% python3 -q
>>> import numpy as np
>>> np.set_printoptions(precision=1, suppress=True, linewidth=120)
>>> rd = lambda a: np.round(a, 1) + 0
>>> feats = np.loadtxt("sample17.csv", delimiter=",")
>>> feats
array([[ 126.,  -82.,   68.,  122.],
       [ -82.,  187., -186.,   19.],
       [  68., -186.,  215.,  -49.],
       [ 122.,   19.,  -49.,  205.]])
>>> L = np.linalg.cholesky(feats)
>>> rd(feats / np.sqrt(np.outer(np.diag(feats), np.diag(feats))))
array([[ 1. , -0.5,  0.4,  0.8],
       [-0.5,  1. , -0.9,  0.1],
       [ 0.4, -0.9,  1. , -0.2],
       [ 0.8,  0.1, -0.2,  1. ]])
>>> np.linalg.eigvalsh(feats).min() > 0
np.True_
>>> rd(L)
array([[ 11.2,   0. ,   0. ,   0. ],
       [ -7.3,  11.6,   0. ,   0. ],
       [  6.1, -12.3,   5.3,   0. ],
       [ 10.9,   8.5,  -2. ,   3.2]])
>>> rd(L @ L.T)
array([[ 126.,  -82.,   68.,  122.],
       [ -82.,  187., -186.,   19.],
       [  68., -186.,  215.,  -49.],
       [ 122.,   19.,  -49.,  205.]])
>>> rd(np.diag(L) ** 2)
array([126. , 133.6,  28. ,  10.5])
>>> other = np.linalg.inv(feats)
>>> rd(np.linalg.det(feats) * other)
array([[ 969575.,  274198., -218652., -654692.],
       [ 274198.,  289936.,  127750., -159518.],
       [-218652.,  127750.,  242844.,  176330.],
       [-654692., -159518.,  176330.,  470658.]])
>>> rd(other)
array([[ 0.2,  0.1,  0. , -0.1],
       [ 0.1,  0.1,  0. ,  0. ],
       [ 0. ,  0. ,  0. ,  0. ],
       [-0.1,  0. ,  0. ,  0.1]])
>>> (np.abs(other) > 1e-9).astype(int)
array([[1, 1, 1, 1],
       [1, 1, 1, 1],
       [1, 1, 1, 1],
       [1, 1, 1, 1]])
>>> rd(np.linalg.inv(other))
array([[ 126.,  -82.,   68.,  122.],
       [ -82.,  187., -186.,   19.],
       [  68., -186.,  215.,  -49.],
       [ 122.,   19.,  -49.,  205.]])
>>> rd(np.linalg.det(feats) * np.linalg.det(other))
np.float64(1.0)
